$ ipython --no-banner

In [1]: import numpy as np

In [2]: import numpy.linalg as la

In [3]: np.set_printoptions(precision=1, suppress=True, linewidth=140, legacy="1.25")

In [4]: r0 = np.array([2, 2, 2, 0])

In [5]: rng = np.random.default_rng(15)

In [6]: A = np.outer(rng.normal(size=21), r0) + 0.1 * rng.normal(size=(21, 4))

In [7]: print(A.round(1) + 0)
[[-3.  -2.8 -2.8  0.1]
 [-1.9 -1.9 -2.   0. ]
 [ 0.6  0.9  0.7  0. ]
 [-1.  -1.  -1.2  0.2]
 [ 1.1  1.1  1.  -0.2]
 [ 1.5  1.6  1.6 -0.1]
 [-2.7 -2.9 -2.8  0.1]
 [ 1.9  2.1  2.1 -0.1]
 [-1.1 -1.1 -1.1  0.1]
 [ 4.   4.2  4.1  0. ]
 [ 1.5  1.6  1.5 -0.1]
 [-1.  -0.9 -1.  -0.2]
 [ 0.3  0.4  0.2  0. ]
 [ 0.3  0.5  0.5  0. ]
 [ 0.5  0.7  0.6 -0.1]
 [ 2.9  2.7  2.6  0.1]
 [ 1.2  1.2  1.1  0.2]
 [ 3.3  3.5  3.5  0. ]
 [ 1.3  1.1  1.2  0.1]
 [-0.5 -0.3 -0.3  0. ]
 [-3.  -2.9 -3.   0.1]]

In [8]: U, sv, Vt = la.svd(A)

In [9]: print(np.argmax(sv[:-1] / (sv[1:] + 1e-6)) + 1)
1

In [10]: A2 = U[:, :1] @ np.diag(sv[:1]) @ Vt[:1]

In [11]: print(la.matrix_rank(A, rtol=0.05))
1

In [12]: vec = np.array([0, 0, 0, 2])

In [13]: rhs = A @ vec

In [14]: print(np.round(la.solve(A.T @ A, A.T @ rhs), 1) + 0)
[0. 0. 0. 2.]

In [15]: print(np.round(la.lstsq(A, rhs)[0], 1) + 0)
[0. 0. 0. 2.]

In [16]: rhs = rhs + 0.3 * rng.normal(size=21)

In [17]: print(rhs.round(1) + 0)
[ 0.7 -0.2 -0.2 -0.4 -0.2  0.2  0.3  0.4  0.7  0.3 -0.2 -0.6  0.   0.1 -0.1  0.1  0.3  0.2 -0.4 -0.1  0.2]

In [18]: beta, *_ = la.lstsq(A, rhs)

In [19]: print(beta)
[-1.1 -0.5  1.6  1.8]

In [20]: z = A[:, 0] > np.median(A[:, 0])

In [21]: r0 = A[z].mean(axis=0) - A[~z].mean(axis=0)

In [22]: print(((A - A.mean(axis=0)) @ r0 > 0).astype(int))
[0 0 1 0 1 1 0 1 0 1 1 0 0 1 1 1 1 1 1 0 0]

In [23]: print(r0.round(1) + 0)
[3.1 3.1 3.1 0. ]

In [24]: print(round(float((((A - A.mean(axis=0)) @ r0 > 0) == z).mean()), 1))
0.9
